>>> import numpy as np
>>> import numpy.linalg as la
>>> np.set_printoptions(suppress=True, linewidth=120)
>>> def rnd(a):
...     return np.round(a, 2) + 0
... 
>>> data = np.load("out13.npy")
>>> print(data)
[[ 2. -1.  0.  0.]
 [-1.  5. -1.  0.]
 [ 0. -1.  2. -1.]
 [ 0.  0. -1.  4.]]
>>> # equal to its transpose
>>> u = np.array([3, 3, 0, 2])
>>> A2 = data + np.outer(u, np.eye(4)[3])
>>> print(la.matrix_rank(la.inv(A2) - la.inv(data), tol=1e-8))
1
>>> print(A2)
[[ 2. -1.  0.  3.]
 [-1.  5. -1.  3.]
 [ 0. -1.  2. -1.]
 [ 0.  0. -1.  6.]]
>>> A2 = data / la.norm(data, axis=1, keepdims=True)
>>> gram = A2 @ A2.T
>>> print(rnd(gram))
[[ 1.   -0.6   0.18  0.  ]
 [-0.6   1.   -0.55  0.05]
 [ 0.18 -0.55  1.   -0.59]
 [ 0.    0.05 -0.59  1.  ]]
>>> print(np.argwhere(np.triu(np.abs(gram) > 0.95, 1)))
[]
>>> evals, vecs = la.eigh(data)
>>> print(rnd(evals))
[1.23 1.84 4.31 5.61]
>>> print(rnd(vecs @ np.diag(evals) @ vecs.T))
[[ 2. -1.  0.  0.]
 [-1.  5. -1.  0.]
 [ 0. -1.  2. -1.]
 [ 0.  0. -1.  4.]]
>>> print(rnd(la.eigvalsh(data + -1 * np.eye(4))))
[0.23 0.84 3.31 4.61]
>>> print(rnd(la.svd(data, compute_uv=False)))
[5.61 4.31 1.84 1.23]
>>> print((evals > 1e-8).sum(), (evals < -1e-8).sum())
4 0
>>> print(rnd(np.abs(vecs[:, -1])))
[0.25 0.9  0.3  0.19]
>>> x0 = np.array([1, 0, -1, 1])
>>> y = data @ x0
>>> c, lr = np.zeros(4), 1 / la.norm(data, 2) ** 2
>>> for i in range(5):
...     c -= lr * data.T @ (data @ c - y)
...     if i % 1 == 0: print(i, round(la.norm(data @ c - y), 2))
... 
0 2.94
1 1.88
2 1.49
3 1.3
4 1.15
>>> print(rnd(c))
[ 0.49 -0.06 -0.67  1.13]
>>> print(rnd(la.cond(data)))
4.55
>>> print(np.kron(np.eye(2, dtype=int), data))
[[ 2. -1.  0.  0.  0. -0.  0.  0.]
 [-1.  5. -1.  0. -0.  0. -0.  0.]
 [ 0. -1.  2. -1.  0. -0.  0. -0.]
 [ 0.  0. -1.  4.  0.  0. -0.  0.]
 [ 0. -0.  0.  0.  2. -1.  0.  0.]
 [-0.  0. -0.  0. -1.  5. -1.  0.]
 [ 0. -0.  0. -0.  0. -1.  2. -1.]
 [ 0.  0. -0.  0.  0.  0. -1.  4.]]
>>> print(np.einsum("ij,ji->", data, data))
55.0
>>> print(rnd(la.det(data[::-1])))
55.0
>>> A = np.array([[0.1, 1.0, 1.0], [0.0, 1.1, -2.0], [0.0, 1.0, 1.1]])
>>> print(la.cond(A) > 100)
False
>>> print(rnd(la.norm(A, 2) / la.norm(A)))
0.81
>>> print(rnd(np.abs(la.svd(A)[2][-1])))
[1.   0.03 0.02]
>>> rng = np.random.default_rng(31171)
>>> lab = rng.permutation(3)
>>> print(lab)
[0 2 1]
>>> A2 = A[lab][:, lab]
>>> print(np.diag(A2))
[0.1 1.1 1.1]
>>> print(rnd(la.det(A2)), rnd(la.det(A[lab])))
0.32 -0.32
>>> print(A2)
[[ 0.1  1.   1. ]
 [ 0.   1.1  1. ]
 [ 0.  -2.   1.1]]
>>> print(rnd(np.sort(np.abs(la.eigvals(A2)))))
[0.1  1.79 1.79]
>>> U, sig, Vt = la.svd(A)
>>> print(np.argmax(sig[:-1] / (sig[1:] + 1e-6)) + 1)
2
>>> A2 = U[:, :2] @ np.diag(sig[:2]) @ Vt[:2]
>>> print(la.matrix_rank(A, rtol=0.05))
2
>>> print(rnd(la.norm(A - A2, 2)), rnd(sig[2]))
0.07 0.07
>>> print(rnd(np.abs(A - A2).max()))
0.05
>>> print(la.matrix_rank(A2))
2
>>> u = np.array([2, 1, 2])
>>> m1 = np.array([np.roll(u, i) for i in range(3)])
>>> print(m1)
[[2 1 2]
 [2 2 1]
 [1 2 2]]
>>> low = la.cholesky(data)
>>> print(rnd(data / np.sqrt(np.outer(np.diag(data), np.diag(data)))))
[[ 1.   -0.32  0.    0.  ]
 [-0.32  1.   -0.32  0.  ]
 [ 0.   -0.32  1.   -0.35]
 [ 0.    0.   -0.35  1.  ]]
>>> print(rnd(low))
[[ 1.41  0.    0.    0.  ]
 [-0.71  2.12  0.    0.  ]
 [ 0.   -0.47  1.33  0.  ]
 [ 0.    0.   -0.75  1.85]]
>>> print(np.prod(np.diag(low)) ** 2, rnd(la.det(data)))
55.0 55.0
>>> print(rnd(low @ low.T))
[[ 2. -1.  0.  0.]
 [-1.  5. -1.  0.]
 [ 0. -1.  2. -1.]
 [ 0.  0. -1.  4.]]
>>> x0 = np.array([5, -1, -2, -5])
>>> h1 = np.maximum(low @ x0, 0)
>>> print(rnd(low * (h1 > 1e-9)[:, None]))
[[1.41 0.   0.   0.  ]
 [0.   0.   0.   0.  ]
 [0.   0.   0.   0.  ]
 [0.   0.   0.   0.  ]]
>>> print(np.flatnonzero(h1 > 1e-9))
[0]
>>> print(rnd(h1))
[7.07 0.   0.   0.  ]
>>> Q = m1.astype(float).copy()
>>> for j in range(3):
...     Q[:, j] -= Q[:, :j] @ (Q[:, :j].T @ Q[:, j])
...     Q[:, j] /= la.norm(Q[:, j])
... 
>>> print(rnd(Q))
[[ 0.67 -0.57  0.49]
 [ 0.67  0.16 -0.73]
 [ 0.33  0.81  0.49]]
>>> print(rnd(Q.T @ Q))
[[1. 0. 0.]
 [0. 1. 0.]
 [0. 0. 1.]]
>>> A2 = data[0, 0] * data[1:] - np.outer(data[1:, 0], data[0])
>>> print(A2)
[[ 0.  9. -2.  0.]
 [ 0. -2.  4. -2.]
 [ 0.  0. -2.  8.]]
>>> print(la.matrix_rank(A2), la.matrix_rank(data))
3 4
>>> print(np.flatnonzero(~A2.round(6).any(axis=1)))
[]
>>> print(data[:, 0] / data[0, 0])
[ 1.  -0.5  0.   0. ]
>>> u, r1 = A2[2], A2[0]
>>> print(u @ r1)
4.0
>>> pr = (u @ r1) / (u @ u) * u
>>> print(rnd(la.norm(u + r1) ** 2 + la.norm(u - r1) ** 2))
306.0
>>> print(la.matrix_rank(np.outer(u, r1)))
1
>>> print(rnd(pr))
[ 0.    0.   -0.12  0.47]
>>> print((r1 - pr) @ u)
0.0
>>> print(rnd(r1 - pr))
[ 0.    9.   -1.88 -0.47]
>>> W0 = np.array([[0, 1, 0, 1], [1, 0, 1, 1], [0, 1, 0, 1], [1, 1, 1, 0]])
>>> print(W0)
[[0 1 0 1]
 [1 0 1 1]
 [0 1 0 1]
 [1 1 1 0]]
>>> evals, vecs = la.eigh(W0)
>>> x0 = np.array([-9, -5, 7, -4])
>>> print(rnd(vecs * np.maximum(evals, 0) @ vecs.T))
[[0.49 0.62 0.49 0.62]
 [0.62 0.8  0.62 0.8 ]
 [0.49 0.62 0.49 0.62]
 [0.62 0.8  0.62 0.8 ]]
>>> print((np.sign(vecs[:, -1].round(6)) == np.sign(vecs[0, -1].round(6))).astype(int))
[1 1 1 1]
>>> print(np.abs(W0).sum(axis=1).max(), rnd(np.abs(evals).max()))
3 2.56
>>> print(rnd(la.norm(W0, 2) / la.norm(W0)))
0.81
>>> print(np.argsort(-la.norm(W0, axis=0).round(6), kind="stable")[:3])
[1 3 0]
>>> print(la.matrix_rank(W0, rtol=0.1))
3
>>> print([round(float(x), 2) for x in la.svd(W0, compute_uv=False)[:3]])
[2.56, 1.56, 1.0]
>>> X = np.array([[2, -1, 0],
...     [-1, -4, 1],
...     [0, -1, 2],
...     [-2, -2, 4],
...     [-3, -4, 5],
...     [0, -5, 7],
...     [3, -2, 4],
...     [4, 1, 6],
...     [2, 2, 3],
...     [3, 5, 0]])
>>> Xc = X - X.mean(axis=0)
>>> U, sig, Vt = la.svd(Xc, full_matrices=False)
>>> print(rnd(np.abs(Vt[-1])))
[0.72 0.61 0.34]
>>> print(rnd(sig ** 2 / (sig ** 2).sum()))
[0.67 0.24 0.09]
>>> print(np.searchsorted(np.cumsum(sig ** 2) / (sig ** 2).sum(), 0.9) + 1)
2
>>> print(rnd(Xc.mean(axis=0)))
[0. 0. 0.]
>>> x0 = np.array([0, -1, -2])
>>> y = X @ x0
>>> print(rnd(la.lstsq(X, y)[0]))
[ 0. -1. -2.]
>>> print(y)
[  1   2  -3  -6  -6  -9  -6 -13  -8  -5]
>>> y = y + 0.3 * rng.normal(size=10)
>>> print(rnd(y))
[  0.5    2.17  -2.68  -6.49  -6.57  -9.05  -6.25 -12.78  -7.95  -5.35]
>>> c, *_ = la.lstsq(X, y)
>>> print(c.round())
[ 0. -1. -2.]
>>> print(rnd(c))
[ 0.03 -1.01 -2.03]
>>> print(rnd(X.T @ (y - X @ c)))
[0. 0. 0.]
>>> print([round(float(la.norm(la.solve(X.T @ X + lam * np.eye(3), X.T @ y))), 2) for lam in (0, 1, 10, 100)])
[2.27, 2.21, 1.87, 1.03]
>>> Z = X[[8, 5]].astype(float)
>>> for _ in range(7):
...     lab = la.norm(X[:, None] - Z, axis=-1).argmin(axis=1)
...     Z = np.array([X[lab == j].mean(axis=0) for j in range(2)])
... 
>>> print(lab)
[0 1 0 1 1 1 0 0 0 0]
>>> print(np.bincount(lab))
[6 4]
>>> print(np.abs(Z[1] - Z[0]).argmax())
1
>>> def softmax(z):
...     e = np.exp(z - z.max(axis=-1, keepdims=True))
...     return e / e.sum(axis=-1, keepdims=True)
... 
>>> print(rnd(softmax(X).sum(axis=1)))
[1. 1. 1. 1. 1. 1. 1. 1. 1. 1.]
>>> print(rnd(softmax(10 * X[1])))
[0. 0. 1.]
>>> scores = X @ X.T / np.sqrt(3)
>>> print(softmax(scores).round(6).argmax(axis=1))
[6 5 5 5 5 5 5 7 7 9]
>>> print(rnd(softmax(scores + np.triu(np.full(scores.shape, -np.inf), 1))))
[[1.   0.   0.   0.   0.   0.   0.   0.   0.   0.  ]
 [0.   1.   0.   0.   0.   0.   0.   0.   0.   0.  ]
 [0.03 0.62 0.35 0.   0.   0.   0.   0.   0.   0.  ]
 [0.   0.   0.   1.   0.   0.   0.   0.   0.   0.  ]
 [0.   0.   0.   0.   1.   0.   0.   0.   0.   0.  ]
 [0.   0.   0.   0.   0.   1.   0.   0.   0.   0.  ]
 [0.   0.   0.   0.   0.   0.99 0.01 0.   0.   0.  ]
 [0.   0.   0.   0.   0.   0.   0.   1.   0.   0.  ]
 [0.   0.   0.   0.   0.   0.   0.   1.   0.   0.  ]
 [0.   0.   0.   0.   0.   0.   0.   0.   0.   1.  ]]
